In [1]: import numpy as np

In [2]: np.set_printoptions(precision=1, suppress=True, linewidth=120, sign=" ")

In [3]: def tidy(a):
   ...:     return np.round(a, 1) + 0
   ...: 

In [4]: arr = np.loadtxt("run1.csv", delimiter=",")

In [5]: print(arr)
[[ 0.  7.  2.  5.  8.]
 [ 0. -7. -2. -5. -8.]
 [ 0.  1.  2.  3.  4.]
 [ 0.  5.  1.  3.  5.]
 [ 0.  8.  1.  4.  7.]
 [ 0. -8. -1. -4. -7.]
 [ 0.  4.  2.  4.  6.]
 [ 0.  5.  1.  3.  5.]]

In [6]: f = np.array([-1, 0, 1])

In [7]: print(np.polyval(f, arr[6]))
[  1. -15.  -3. -15. -35.]

In [8]: print(np.convolve(arr[6], f))
[ 0. -4. -2.  0. -4.  4.  6.]

In [9]: print(np.argsort(-np.linalg.norm(arr, axis=0).round(6), kind="stable")[:3])
[ 4  1  3]

In [10]: print(np.linalg.cond(arr) > 100)
True

In [11]: vec = np.array([-2, -3, -3, 0, 0])

In [12]: a = np.maximum(arr @ vec, 0)

In [13]: print(tidy(np.tanh(arr @ vec)))
[-1.  1. -1. -1. -1.  1. -1. -1.]

In [14]: print(a)
[  0.  27.   0.   0.   0.  27.   0.   0.]

In [15]: print(np.maximum(arr @ (3 * vec), 0))
[  0.  81.   0.   0.   0.  81.   0.   0.]

In [16]: M = np.loadtxt("out0.csv", delimiter=",")

In [17]: print(tidy(M))
[[ 3.5 -1.1  1.5  2.2  6.3 -3.5]
 [-1.1  2.9 -1.9 -5.3  4.7  1.6]
 [ 1.5 -1.9  6.  -0.6  0.2  0.2]
 [ 2.2 -5.3 -0.6 -2.5 -1.4  3. ]
 [ 6.3  4.7  0.2 -1.4 -1.1  1.7]
 [-3.5  1.6  0.2  3.   1.7  1.3]]

In [18]: print(tidy(np.sort(np.abs(np.linalg.eigvals(M)))))
[ 3.  5.  7.  9.  9.  9.]

In [19]: print(np.allclose(M, M.T))
True

In [20]: print(tidy((M + M.T) / 2))
[[ 3.5 -1.1  1.5  2.2  6.3 -3.5]
 [-1.1  2.9 -1.9 -5.3  4.7  1.6]
 [ 1.5 -1.9  6.  -0.6  0.2  0.2]
 [ 2.2 -5.3 -0.6 -2.5 -1.4  3. ]
 [ 6.3  4.7  0.2 -1.4 -1.1  1.7]
 [-3.5  1.6  0.2  3.   1.7  1.3]]

In [21]: print(tidy(np.linalg.det(M)))
76545.0

In [22]: M.inv()
AttributeError: 'numpy.ndarray' object has no attribute 'inv'


In [23]: print(np.trace(M))
10.0

In [24]: print(tidy(np.abs(np.linalg.eigvals(M)).max()))
9.0

In [25]: X = np.load("dump.npy")

In [26]: print(X)
[[ 7. -5.  5. -1.]
 [10. -8.  5.  3.]
 [ 0.  0. -3.  4.]
 [ 0.  0.  0.  1.]]

In [27]: evals, V = np.linalg.eig(X)

In [28]: print(np.prod(evals))
18.0

In [29]: print(tidy(np.sort(np.linalg.eigvals(X.T))))
[-3. -3.  1.  2.]

In [30]: print(evals)
[ 2. -3. -3.  1.]

In [31]: print(tidy(np.sort(np.linalg.eigvals(np.linalg.inv(X)))))
[-0.3 -0.3  0.5  1. ]

In [32]: feats = np.loadtxt("x.csv", delimiter=",")

In [33]: print(tidy(feats))
[[ 0.4  0.4  0.   0.   0.2]
 [ 0.4  0.5  0.   0.   0.2]
 [ 0.   0.   0.   0.   0. ]
 [ 0.   0.   0.   0.   0. ]
 [ 0.2  0.2  0.   0.   0.1]]

In [34]: vec = np.array([0, 1, -3, -2, 0])

In [35]: print(tidy(np.eye(5) - feats))
[[ 0.6 -0.4  0.   0.  -0.2]
 [-0.4  0.5  0.   0.  -0.2]
 [ 0.   0.   1.   0.   0. ]
 [ 0.   0.   0.   1.   0. ]
 [-0.2 -0.2  0.   0.   0.9]]

In [36]: print(tidy(feats @ vec))
[ 0.2  0.3  0.   0.   0.1]

In [37]: evals, V = np.linalg.eigh(feats)

In [38]: vec = np.array([1, 0, 3, 1, -2])

In [39]: print(tidy(vec @ feats @ vec / (vec @ vec)), tidy(evals[0]), tidy(evals[-1]))
0.0 0.0 1.0

In [40]: print((np.sign(V[:, -1].round(6)) == np.sign(V[0, -1].round(6))).astype(int))
[ 1  1  1  1  1]

In [41]: print(tidy(vec @ feats @ vec))
0.0

In [42]: print(tidy(V * np.abs(evals) @ V.T))
[[ 0.4  0.4  0.   0.   0.2]
 [ 0.4  0.5  0.   0.   0.2]
 [ 0.   0.   0.   0.   0. ]
 [ 0.   0.   0.   0.   0. ]
 [ 0.2  0.2  0.   0.   0.1]]

In [43]: f = np.array([9, 0, -8, 2, 6, -4, 3]) + 0.5

In [44]: E = np.eye(7) - 2 * np.outer(f, f) / (f @ f)

In [45]: print(tidy(E))
[[ 0.2  0.   0.6 -0.2 -0.6  0.3 -0.3]
 [ 0.   1.   0.   0.   0.   0.   0. ]
 [ 0.6  0.   0.5  0.2  0.4 -0.2  0.2]
 [-0.2  0.   0.2  0.9 -0.1  0.1 -0.1]
 [-0.6  0.   0.4 -0.1  0.6  0.2 -0.2]
 [ 0.3  0.  -0.2  0.1  0.2  0.9  0.1]
 [-0.3  0.   0.2 -0.1 -0.2  0.1  0.9]]

In [46]: W1 = np.array([[1, 1], [-1, 4], [3, -3], [5, -4], [2, -5], [-3, 5], [4, -1]])

In [47]: b = np.array([1, 1])

In [48]: hid = np.maximum(E @ W1 + b, 0)

In [49]: print((hid > 0).astype(int))
[[ 0  1]
 [ 0  1]
 [ 1  0]
 [ 1  0]
 [ 1  0]
 [ 0  1]
 [ 1  1]]

In [50]: print(np.linalg.matrix_rank(hid))
2

In [51]: print(tidy((hid > 0).mean(axis=0)))
[ 0.6  0.6]

In [52]: W2 = np.array([[0, -1], [-1, -2]])

In [53]: print(tidy(hid @ W2))
[[ -4.6  -9.1]
 [ -5.1 -10.3]
 [  0.   -6.5]
 [  0.   -5.2]
 [  0.   -0.8]
 [ -5.1 -10.1]
 [ -0.9  -5.7]]

In [54]: print(W1 @ W2)
[[-1 -3]
 [-4 -7]
 [ 3  3]
 [ 4  3]
 [ 5  8]
 [-5 -7]
 [ 1 -2]]

In [55]: mat = np.load("w.npy")

In [56]: print(mat)
[[ 0  3  0  0]
 [ 0 -1 -3  3]
 [ 0  0  2 -1]
 [ 0  0  0 -3]]

In [57]: vec = np.array([2, 1, 2, -2])

In [58]: print(np.sign((mat @ vec).round(6)))
[ 1 -1  1  1]

In [59]: print((mat * vec).sum(axis=1))
[  3 -13   6   6]

In [60]: print(mat * vec)
[[ 0  3  0  0]
 [ 0 -1 -6 -6]
 [ 0  0  4  2]
 [ 0  0  0  6]]

In [61]: print((mat @ vec).argmax())
2

In [62]: print(mat @ vec)
[  3 -13   6   6]

In [63]: print(np.einsum("ij,j->i", mat, vec))
[  3 -13   6   6]

In [64]: rng = np.random.default_rng(44094)

In [65]: M2 = mat + rng.integers(-2, 3, (4, 3)) @ rng.integers(-2, 3, (3, 4))

In [66]: print(M2)
[[ 8  1  6  6]
 [-4 -1 -7 -3]
 [-4  6  0 -3]
 [ 6  5  5  0]]

In [67]: print(np.abs(M2 - mat).sum(axis=1))
[ 22  14  14  19]

In [68]: print(np.linalg.matrix_rank(M2 - mat, tol=1e-8))
3

In [69]: print(tidy(np.linalg.svd(M2 - mat, compute_uv=False)))
[ 17.    8.1   2.8   0. ]

In [70]: print(M2 - mat)
[[ 8 -2  6  6]
 [-4  0 -4 -6]
 [-4  6 -2 -2]
 [ 6  5  5  3]]

In [71]: M2 = mat / np.sqrt((mat ** 2).mean(axis=1, keepdims=True))

In [72]: print(np.linalg.matrix_rank(mat - mat.mean(axis=1, keepdims=True)))
3

In [73]: evals, V = np.linalg.eigh(M)

In [74]: vec = np.array([-7, 5, -3, 9, -2, -5])

In [75]: print(tidy(V * np.maximum(evals, 0) @ V.T))
[[ 5.9 -0.5  1.3  0.7  3.1 -1.8]
 [-0.5  5.4 -1.5 -2.8  2.7  0.9]
 [ 1.3 -1.5  6.1  0.1  0.2 -0.2]
 [ 0.7 -2.8  0.1  2.1 -0.8  0.5]
 [ 3.1  2.7  0.2 -0.8  3.4  0.1]
 [-1.8  0.9 -0.2  0.5  0.1  3. ]]

In [76]: print(tidy(np.linalg.eigvalsh(M[1:, 1:])))
[-7.3 -4.   3.1  5.8  9. ]

In [77]: print(tidy(vec @ M @ vec / (vec @ vec)), tidy(evals[0]), tidy(evals[-1]))
-4.2 -9.0 9.0

In [78]: print(tidy(V * np.abs(evals) @ V.T))
[[ 8.4  0.2  1.1 -0.9  0.  -0.2]
 [ 0.2  8.  -1.  -0.3  0.7  0.2]
 [ 1.1 -1.   6.2  0.9  0.2 -0.6]
 [-0.9 -0.3  0.9  6.7 -0.3 -1.9]
 [ 0.   0.7  0.2 -0.3  8.  -1.5]
 [-0.2  0.2 -0.6 -1.9 -1.5  4.7]]

In [79]: print(tidy(np.abs(M).sum(axis=1).max()), tidy(np.abs(evals).max()))
18.1 9.0

In [80]: f, v = mat[2], mat[0]

In [81]: print(f @ v)
0

In [82]: pr = (f @ v) / (f @ f) * f

In [83]: print(pr)
[ 0.  0.  0. -0.]

In [84]: print((v - pr) @ f)
0.0

In [85]: m1 = np.load("case0.npy")

In [86]: print(m1)
[[ 5.6 -0.1  4.5 -4.2  6.9]
 [ 3.5  0.   4.5 -3.7  6. ]
 [ 3.1  1.9  1.1 -7.2  4.9]
 [ 3.5 -4.2  5.4 -2.7 -1.2]
 [ 6.4 -3.6  5.8 -3.   2.2]
 [ 8.1 -4.1  5.5  1.8  3. ]
 [ 0.   0.   0.1 -0.2  0. ]
 [-0.7  1.2  2.1 -2.5  2.8]
 [-0.6  1.7  2.7 -6.1  3.6]
 [-0.1  1.4  2.8 -7.7  2.8]
 [ 4.5 -2.5  4.2 -5.4  0.6]
 [ 1.1 -0.6  0.  -3.2 -1.3]
 [ 7.1 -1.6  0.4 -2.1  1.9]
 [ 7.7 -3.2  3.8  1.   3. ]
 [ 5.8  0.3  1.  -5.9  4.3]
 [ 6.7  0.1  1.  -7.3  3.8]
 [ 5.4 -3.   3.5  1.2  2. ]
 [ 3.2 -1.8  4.  -2.   1.9]]

In [87]: Xc = m1 - m1.mean(axis=0)

In [88]: V = np.linalg.svd(Xc)[2][:4]

In [89]: M2 = Xc - Xc @ V.T @ V

In [90]: print(np.linalg.norm(M2, axis=1).round(6).argmax())
5

In [91]: print(tidy((Xc @ V.T).std(axis=0)))
[ 3.8  2.8  1.8  1.8]

In [92]: print(tidy(np.diag(V.T @ V)))
[ 0.9  0.4  0.9  1.   0.8]

In [93]: print(np.argsort(-np.linalg.norm(m1, axis=0).round(6), kind="stable")[:3])
[ 0  3  2]

In [94]: print(np.linalg.cond(m1) > 100)
False

In [95]: print(np.linalg.matrix_rank(m1, rtol=0.1))
4

In [96]: print(round(np.log10(np.linalg.cond(m1))))
2

In [97]: print(tidy(np.linalg.norm(m1, 2) / np.linalg.norm(m1)))
0.8

In [98]: A = np.loadtxt("block16.csv", delimiter=",")

In [99]: print(A)
[[ 4.6 -0.1 -9.5  1.9]
 [-0.4  2.6 -2.3  0.5]
 [-0.5  6.1 -2.4 -0.1]
 [ 0.2  3.9 -0.2  0.6]
 [-1.8 -4.  -1.   2.8]
 [ 0.3  5.  -1.   0.9]
 [-0.9 -1.5 -1.2  1.1]
 [-0.1  3.1 -3.1 -1.1]
 [ 0.8  3.6 -1.   0.7]
 [ 5.1  1.1 -7.   2. ]
 [-1.3  4.6 -3.2  0.6]
 [ 6.5  0.6 -9.   1.9]
 [-1.   3.7 -2.5 -1.3]
 [-0.1 -4.6 -1.8  1. ]
 [-1.4 -5.  -2.1  2.2]
 [-1.4 -4.8 -3.3  2.1]
 [ 5.   0.6 -8.8  3.7]
 [ 6.2  0.7 -8.1  2.2]
 [-0.4 -1.6 -2.3  2.2]
 [-0.4  3.1 -1.3 -0.6]
 [ 5.5  0.7 -6.5  1.2]
 [-1.1 -4.5 -1.5  1.8]
 [-1.2 -4.5 -1.3  2.1]
 [ 5.6  0.9 -7.2  4.5]]

In [100]: vec = np.array([-2, 0, 0, -3])

In [101]: y = A @ vec

In [102]: print(tidy(np.linalg.pinv(A) @ A))
[[ 1.  0.  0.  0.]
 [ 0.  1.  0.  0.]
 [ 0.  0.  1.  0.]
 [ 0.  0.  0.  1.]]

In [103]: print(tidy(y))
[-14.9  -0.7   1.3  -2.2  -4.8  -3.3  -1.5   3.5  -3.7 -16.2   0.8 -18.7   5.9  -2.8  -3.8  -3.5 -21.1 -19.   -5.8
   2.6 -14.6  -3.2  -3.9 -24.7]

In [104]: print(tidy(np.linalg.solve(A.T @ A, A.T @ y)))
[-2.  0.  0. -3.]

In [105]: y = y + 0.3 * rng.normal(size=24)

In [106]: print(tidy(y))
[-15.9  -0.8   1.7  -2.3  -4.9  -3.5  -1.6   3.2  -3.7 -16.4   0.6 -18.3   5.4  -2.1  -3.7  -3.9 -20.8 -19.   -5.7
   3.  -14.9  -2.7  -3.5 -24.5]

In [107]: b, *_ = np.linalg.lstsq(A, y)

In [108]: print(b.round())
[-2. -0.  0. -3.]

In [109]: print(tidy(A.T @ (y - A @ b)))
[ 0.  0.  0.  0.]

In [110]: M2 = np.c_[m1[:, :4] @ np.array([[-3, 3, -2, -1], [-2, 1, 0, 0], [-3, 3, 3, -2], [-2, 0, 3, 0]]), np.array([3, 0, 3, 2, 0, -3, -1, -3, -1, 3, -2, -3, -3, 3, 3, -3, 0, -2])]

In [111]: print(tidy(M2))
[[-21.7  30.2 -10.3 -14.6   3. ]
 [-16.6  24.   -4.6 -12.5   0. ]
 [ -2.   14.5 -24.5  -5.3   3. ]
 [-12.9  22.5   1.1 -14.3   2. ]
 [-23.4  33.   -4.4 -18.    0. ]
 [-36.2  36.7   5.7 -19.1  -3. ]
 [  0.1   0.3  -0.3  -0.2  -1. ]
 [ -1.6   5.4   0.2  -3.5  -3. ]
 [  2.5   8.   -9.   -4.8  -1. ]
 [  4.5   9.5 -14.5  -5.5   3. ]
 [-10.3  23.6 -12.6 -12.9  -2. ]
 [  4.3   2.7 -11.8  -1.1  -3. ]
 [-15.1  20.9 -19.3  -7.9  -3. ]
 [-30.1  31.3  -1.  -15.3   3. ]
 [ -9.2  20.7 -26.3  -7.8   3. ]
 [ -8.7  23.2 -32.3  -8.7  -3. ]
 [-23.1  23.7   3.3 -12.4   0. ]
 [-14.   19.8  -0.4 -11.2  -2. ]]

In [112]: print(np.linalg.matrix_rank(np.c_[m1, M2]))
6

In [113]: print(tidy(np.linalg.norm(np.linalg.qr(m1)[0].T @ M2, axis=0) ** 2 / ((M2 ** 2).sum(axis=0) + 1e-12)))
[ 1.   1.   1.   1.   0.2]

In [114]: print(tidy(np.linalg.lstsq(m1, M2[:, 0])[0]))
[-3. -2. -3. -2.  0.]

In [115]: print(np.linalg.matrix_rank(M2))
5
